$ ipython --no-banner

In [1]: import numpy as np

In [2]: np.set_printoptions(suppress=True, linewidth=140)

In [3]: J = np.load("m.npy")

In [4]: J
Out[4]: 
array([[  0,   0,   0,   0],
       [  0,   0,   0,   0],
       [-27,  -9, -24,  -9]])

In [5]: left, sigma, Vt = np.linalg.svd(J)

In [6]: sigma.round(3)
Out[6]: array([38.301,  0.   ,  0.   ])

In [7]: np.argmax(sigma[:-1] / (sigma[1:] + 1e-6)) + 1
Out[7]: np.int64(1)

In [8]: other = left[:, :1] @ np.diag(sigma[:1]) @ Vt[:1]

In [9]: np.linalg.matrix_rank(other)
Out[9]: np.int64(1)

In [10]: np.linalg.matrix_rank(J, rtol=0.05)
Out[10]: np.int64(1)

In [11]: W = np.array([[-3, 4], [-2, -3], [5, 4], [3, -8]])

In [12]: beta = np.array([2, 2])

In [13]: H = np.maximum(J @ W + beta, 0)

In [14]: np.round((H > 0).mean(axis=0), 3)
Out[14]: array([0.667, 0.667])

In [15]: C = np.array([[3, -2, 1], [-2, 3, 1]])

In [16]: (H @ C).round(6).argmax(axis=1)
Out[16]: array([2, 2, 0])

In [17]: W @ C
Out[17]: 
array([[-17,  18,   1],
       [  0,  -5,  -5],
       [  7,   2,   9],
       [ 25, -30,  -5]])

In [18]: H @ C
Out[18]: 
array([[2, 2, 4],
       [2, 2, 4],
       [0, 0, 0]])

In [19]: np.round(J @ np.linalg.pinv(J) @ J, 3)
Out[19]: 
array([[  0.,   0.,   0.,   0.],
       [  0.,   0.,   0.,   0.],
       [-27.,  -9., -24.,  -9.]])

In [20]: round(float(np.trace(np.linalg.pinv(J) @ J)), 3)
Out[20]: 1.0

In [21]: np.linalg.inv(J)
LinAlgError: Last 2 dimensions of the array must be square


In [22]: rk = np.linalg.matrix_rank(J)

In [23]: rk
Out[23]: np.int64(1)

In [24]: null = np.linalg.svd(J)[2][rk:].T

In [25]: [int(np.linalg.matrix_rank(J[:i])) for i in range(1, len(J) + 1)]
Out[25]: [0, 0, 1]

In [26]: [int(np.linalg.matrix_rank(np.delete(J, i, axis=0))) for i in range(3)]
Out[26]: [1, 1, 0]

In [27]: [int(np.linalg.matrix_rank(J[:, :j + 1])) for j in range(4)]
Out[27]: [1, 1, 1, 1]

In [28]: np.round(J @ null, 3) + 0
Out[28]: 
array([[0., 0., 0.],
       [0., 0., 0.],
       [0., 0., 0.]])

In [29]: np.round(null @ null.T, 3)
Out[29]: 
array([[ 0.503, -0.166, -0.442, -0.166],
       [-0.166,  0.945, -0.147, -0.055],
       [-0.442, -0.147,  0.607, -0.147],
       [-0.166, -0.055, -0.147,  0.945]])

In [30]: np.allclose(J @ null, 0)
Out[30]: True
